% python3 -q
>>> import numpy as np
>>> from numpy import linalg as LA
>>> np.set_printoptions(suppress=True, linewidth=120)
>>> rnd = lambda a: np.round(a, 3) + 0
>>> A = np.load("sample9.npy")
>>> A
array([[-3.,  0.,  0.,  0.,  0.,  0.,  0.,  0.,  0.,  0.,  0.,  0.,  0.,  0.],
       [ 0.,  1.,  2.,  2., -2.,  0.,  2.,  4.,  0.,  0.,  0.,  4., -4.,  2.],
       [ 0.,  2., -2.,  1., -1.,  0.,  1.,  2.,  0.,  0.,  0.,  2., -2.,  1.],
       [ 0.,  2.,  1., -2., -1.,  0.,  1.,  2.,  0.,  0.,  0.,  2., -2.,  1.],
       [ 0., -2., -1., -1., -2.,  0., -1., -2.,  0.,  0.,  0., -2.,  2., -1.],
       [ 0.,  0.,  0.,  0.,  0., -3.,  0.,  0.,  0.,  0.,  0.,  0.,  0.,  0.],
       [ 0.,  2.,  1.,  1., -1.,  0., -2.,  2.,  0.,  0.,  0.,  2., -2.,  1.],
       [ 0.,  4.,  2.,  2., -2.,  0.,  2.,  1.,  0.,  0.,  0.,  4., -4.,  2.],
       [ 0.,  0.,  0.,  0.,  0.,  0.,  0.,  0., -3.,  0.,  0.,  0.,  0.,  0.],
       [ 0.,  0.,  0.,  0.,  0.,  0.,  0.,  0.,  0., -3.,  0.,  0.,  0.,  0.],
       [ 0.,  0.,  0.,  0.,  0.,  0.,  0.,  0.,  0.,  0., -3.,  0.,  0.,  0.],
       [ 0.,  4.,  2.,  2., -2.,  0.,  2.,  4.,  0.,  0.,  0.,  1., -4.,  2.],
       [ 0., -4., -2., -2.,  2.,  0., -2., -4.,  0.,  0.,  0., -4.,  1., -2.],
       [ 0.,  2.,  1.,  1., -1.,  0.,  1.,  2.,  0.,  0.,  0.,  2., -2., -2.]])
>>> # symmetric, so the eigenvalues are real
>>> ev, evecs = LA.eigh(A)
>>> vec = np.array([3, 0, 2, 3, 2, 0, 2, 3, 0, 1, 3, 1, 1, 0])
>>> vec @ A @ vec
np.float64(-32.0)
>>> rnd(vec @ A @ vec / (vec @ vec)), rnd(ev[0]), rnd(ev[-1])
(np.float64(-0.627), np.float64(-3.0), np.float64(18.0))
